In [1]: import numpy as np

In [2]: np.set_printoptions(suppress=True, linewidth=140)

In [3]: F = np.loadtxt("mat.csv", delimiter=",")

In [4]: F.round(3)
Out[4]: 
array([[-33.976, -15.73 ,   1.967,  29.754,  47.395,  22.294,  40.319],
       [-28.254,  -9.623,   1.934,  23.541,  40.064,  17.548,  35.487],
       [-19.109,  -1.016,   2.09 ,  14.109,  28.44 ,  10.251,  27.434],
       [-18.849,  -0.796,   2.098,  13.851,  28.111,  10.049,  27.196],
       [-16.686,   0.964,   2.177,  11.737,  25.377,   8.393,  25.206],
       [-14.889,   2.332,   2.255,  10.02 ,  23.11 ,   7.042,  23.52 ],
       [ -9.192,   5.96 ,   2.575,   4.865,  15.923,   2.943,  17.915],
       [ -8.088,   6.507,   2.648,   3.928,  14.526,   2.19 ,  16.766],
       [ -7.956,   6.568,   2.657,   3.817,  14.359,   2.101,  16.627],
       [ -7.746,   6.664,   2.671,   3.642,  14.092,   1.96 ,  16.405],
       [ -4.629,   7.751,   2.891,   1.173,  10.116,  -0.042,  12.958],
       [ -2.918,   8.005,   3.005,  -0.056,   7.893,  -1.046,  10.897],
       [ -2.24 ,   8.009,   3.045,  -0.509,   6.996,  -1.416,  10.029],
       [ -0.932,   7.795,   3.098,  -1.306,   5.221,  -2.067,   8.224],
       [  0.801,   6.669,   3.027,  -2.092,   2.64 ,  -2.678,   5.282],
       [  0.882,   6.567,   3.013,  -2.113,   2.503,  -2.691,   5.109],
       [  1.194,   6.07 ,   2.93 ,  -2.166,   1.938,  -2.711,   4.366],
       [  1.618,   3.738,   2.283,  -1.786,   0.461,  -2.209,   2.006],
       [  1.167,   1.871,   1.414,  -1.052,   0.014,  -1.334,   0.81 ],
       [  1.07 ,   1.649,   1.282,  -0.945,  -0.01 ,  -1.203,   0.695],
       [ -0.638,  -0.622,  -0.708,   0.446,   0.099,   0.61 ,  -0.184],
       [ -4.417,  -1.97 ,  -4.899,   2.21 ,   0.923,   3.583,  -0.158],
       [ -8.485,  -0.677,  -9.82 ,   2.951,   1.668,   6.083,   0.742],
       [ -9.05 ,  -0.316, -10.548,   2.972,   1.744,   6.387,   0.905],
       [-11.599,   1.828, -13.988,   2.824,   1.982,   7.636,   1.727],
       [-12.248,   2.508, -14.906,   2.722,   2.013,   7.923,   1.955],
       [-13.287,   3.711, -16.413,   2.506,   2.037,   8.357,   2.336],
       [-19.178,  13.253, -25.906,  -0.047,   1.473,  10.192,   4.785],
       [-22.066,  19.752, -31.232,  -2.193,   0.694,  10.684,   6.142],
       [-23.413,  23.237, -33.891,  -3.419,   0.2  ,  10.812,   6.807],
       [-33.932,  62.839, -59.579, -19.199,  -7.441,   9.081,  12.686],
       [-35.995,  73.972, -65.984, -23.988,  -9.994,   8.003,  13.997]])

In [5]: np.linalg.matrix_rank(F, rtol=0.1)
Out[5]: np.int64(3)

In [6]: round(float(np.linalg.norm(F, 2) / np.linalg.norm(F)), 3)
Out[6]: 0.745

In [7]: Ac = F - F.mean(axis=1)
ValueError: operands could not be broadcast together with shapes (32,7) (32,) 


In [8]: Ac = F - F.mean(axis=0)

In [9]: left, sv, VT = np.linalg.svd(Ac, full_matrices=False)

In [10]: sv.round(3) + 0
Out[10]: array([152.546, 104.607,  47.549,   0.   ,   0.   ,   0.   ,   0.   ])

In [11]: np.abs(left[:, 0]).argmax()
Out[11]: np.int64(31)

In [12]: np.round(VT[0] * np.sign(VT[0, np.abs(VT[0]).argmax()]), 3)
Out[12]: array([ 0.165, -0.602,  0.617,  0.308,  0.339, -0.007,  0.142])

In [13]: np.round(sv ** 2 / (sv ** 2).sum(), 3) + 0
Out[13]: array([0.638, 0.3  , 0.062, 0.   , 0.   , 0.   , 0.   ])

In [14]: np.abs(VT[0]).argmax()
Out[14]: np.int64(2)

In [15]: np.round(Ac.mean(axis=0), 3) + 0
Out[15]: array([0., 0., 0., 0., 0., 0., 0.])

In [16]: rk = np.linalg.matrix_rank(F)

In [17]: rk
Out[17]: np.int64(3)

In [18]: null = np.linalg.svd(F)[2][rk:].T

In [19]: [int(np.linalg.matrix_rank(F[:i])) for i in range(1, len(F) + 1)]
Out[19]: 
[1,
 2,
 3,
 3,
 3,
 3,
 3,
 3,
 3,
 3,
 3,
 3,
 3,
 3,
 3,
 3,
 3,
 3,
 3,
 3,
 3,
 3,
 3,
 3,
 3,
 3,
 3,
 3,
 3,
 3,
 3,
 3]

In [20]: np.allclose(F @ null, 0)
Out[20]: True

In [21]: np.allclose(F[:-1].T @ np.linalg.lstsq(F[:-1].T, F[-1])[0], F[-1])
Out[21]: True

In [22]: np.linalg.lstsq(F[:-1].T, F[-1])[2]
Out[22]: np.int32(3)

In [23]: np.abs(np.diag(np.linalg.qr(F)[1])) > 1e-9
Out[23]: array([ True,  True,  True, False, False, False, False])

In [24]: arr = np.loadtxt("sample16.csv", delimiter=",")

In [25]: arr.round(3) + 0
Out[25]: 
array([[-12.774,  -2.447, -10.098,  10.327,  -6.655],
       [-10.089,  -1.265,  -8.475,   8.824,  -5.533],
       [ -8.39 ,  -0.587,  -7.421,   7.803,  -4.82 ],
       [ -8.014,  -0.446,  -7.184,   7.568,  -4.661],
       [ -7.511,  -0.263,  -6.864,   7.248,  -4.448],
       [ -5.322,   0.439,  -5.432,   5.761,  -3.512],
       [ -4.593,   0.629,  -4.935,   5.222,  -3.194],
       [ -2.896,   0.944,  -3.711,   3.84 ,  -2.431],
       [ -1.111,   0.916,  -2.199,   2.027,  -1.524],
       [ -0.982,   0.885,  -2.069,   1.867,  -1.446],
       [ -0.782,   0.822,  -1.853,   1.604,  -1.319],
       [ -0.288,   0.536,  -1.192,   0.824,  -0.917],
       [ -0.084,   0.278,  -0.736,   0.361,  -0.615],
       [ -0.014,   0.095,  -0.388,   0.109,  -0.351],
       [  0.   ,   0.01 ,  -0.118,   0.01 ,  -0.114],
       [  0.   ,   0.001,  -0.042,   0.001,  -0.042],
       [  0.004,   0.051,   0.252,   0.047,   0.268],
       [  0.086,   0.455,   0.744,   0.369,   0.867],
       [  0.386,   1.388,   1.349,   1.002,   1.683],
       [  2.275,   5.545,   3.226,   3.269,   4.315],
       [  3.551,   7.949,   4.197,   4.399,   5.663],
       [  4.03 ,   8.816,   4.541,   4.786,   6.136],
       [  4.771,  10.127,   5.058,   5.356,   6.843],
       [  5.61 ,  11.576,   5.625,   5.967,   7.614],
       [  7.154,  14.171,   6.636,   7.017,   8.975],
       [  7.368,  14.524,   6.773,   7.156,   9.158],
       [  7.57 ,  14.856,   6.902,   7.286,   9.33 ],
       [  7.997,  15.554,   7.173,   7.557,   9.692],
       [  8.645,  16.606,   7.58 ,   7.961,  10.234],
       [  9.352,  17.741,   8.021,   8.389,  10.817],
       [ 11.369,  20.924,   9.254,   9.555,  12.439],
       [ 11.577,  21.248,   9.379,   9.671,  12.603],
       [ 14.724,  26.077,  11.253,  11.353,  15.037]])

In [26]: cov = np.cov(arr, rowvar=False)

In [27]: np.round(np.corrcoef(arr[:, 0], arr[:, 1])[0, 1], 3)
Out[27]: np.float64(0.907)

In [28]: basis = arr[[5, 14]].astype(float)

In [29]: for _ in range(6):
    ...:     lab = np.linalg.norm(arr[:, None] - basis, axis=-1).argmin(axis=1)
    ...:     basis = np.array([arr[lab == j].mean(axis=0) for j in range(2)])
    ...: 

In [30]: lab
Out[30]: array([0, 0, 0, 0, 0, 0, 0, 0, 0, 0, 0, 0, 0, 0, 0, 0, 0, 0, 0, 0, 1, 1, 1, 1, 1, 1, 1, 1, 1, 1, 1, 1, 1])

In [31]: np.abs(basis[1] - basis[0]).argmax()
Out[31]: np.int64(1)

In [32]: np.round(basis[1] - basis[0], 3)
Out[32]: array([10.983, 14.998,  9.964,  4.015, 11.303])

In [33]: left, sv, VT = np.linalg.svd(arr)

In [34]: sv.round(3) + 0
Out[34]: array([86.313, 35.853,  4.691,  0.   ,  0.   ])

In [35]: other = left[:, :3] @ np.diag(sv[:3]) @ VT[:3]

In [36]: np.linalg.matrix_rank(other)
Out[36]: np.int64(3)

In [37]: round(np.linalg.norm(arr - other, 2), 3), round(sv[3], 3)
Out[37]: (np.float64(0.0), np.float64(0.0))

In [38]: np.linalg.matrix_rank(arr, rtol=0.05)
Out[38]: np.int64(3)

In [39]: round(float(np.abs(arr - other).max()), 3)
Out[39]: 0.0

In [40]: lab = arr[:, 2] > np.median(arr[:, 2])

In [41]: u = arr[lab].mean(axis=0) - arr[~lab].mean(axis=0)

In [42]: np.argsort(-np.abs(u).round(6), kind="stable")
Out[42]: array([1, 4, 0, 2, 3])

In [43]: u.round(3)
Out[43]: array([10.351, 12.937,  9.781,  2.586, 10.643])

In [44]: ((arr - arr.mean(axis=0)) @ u > 0).astype(int)
Out[44]: array([0, 0, 0, 0, 0, 0, 0, 0, 0, 0, 0, 0, 0, 0, 0, 0, 0, 0, 0, 1, 1, 1, 1, 1, 1, 1, 1, 1, 1, 1, 1, 1, 1])

In [45]: np.round((((arr - arr.mean(axis=0)) @ u > 0) == lab).mean(), 3)
Out[45]: np.float64(0.939)

In [46]: X = np.load("out2.npy")

In [47]: X
Out[47]: 
array([[-3.,  3.,  0.,  0.,  0.],
       [-9., -7.,  0.,  0.,  0.],
       [ 0.,  0., -1.,  2.,  0.],
       [ 0.,  0.,  3.,  2., -2.],
       [ 0.,  0.,  1.,  1., -2.]])

In [48]: t = np.radians(43)

In [49]: R = np.eye(5)

In [50]: R[2, 2] = R[3, 3] = np.cos(t)

In [51]: R[2, 3], R[3, 2] = -np.sin(t), np.sin(t)

In [52]: R.round(3)
Out[52]: 
array([[ 1.   ,  0.   ,  0.   ,  0.   ,  0.   ],
       [ 0.   ,  1.   ,  0.   ,  0.   ,  0.   ],
       [ 0.   ,  0.   ,  0.731, -0.682,  0.   ],
       [ 0.   ,  0.   ,  0.682,  0.731,  0.   ],
       [ 0.   ,  0.   ,  0.   ,  0.   ,  1.   ]])

In [53]: other = X @ R.T

In [54]: np.allclose(np.linalg.norm(X, axis=1), np.linalg.norm(other, axis=1))
Out[54]: True

In [55]: np.allclose(X @ X.T, other @ other.T)
Out[55]: True

In [56]: np.round(np.linalg.svd(X, compute_uv=False), 3), np.round(np.linalg.svd(other, compute_uv=False), 3)
Out[56]: 
(array([11.416,  4.707,  4.205,  2.22 ,  0.957]),
 array([11.416,  4.707,  4.205,  2.22 ,  0.957]))
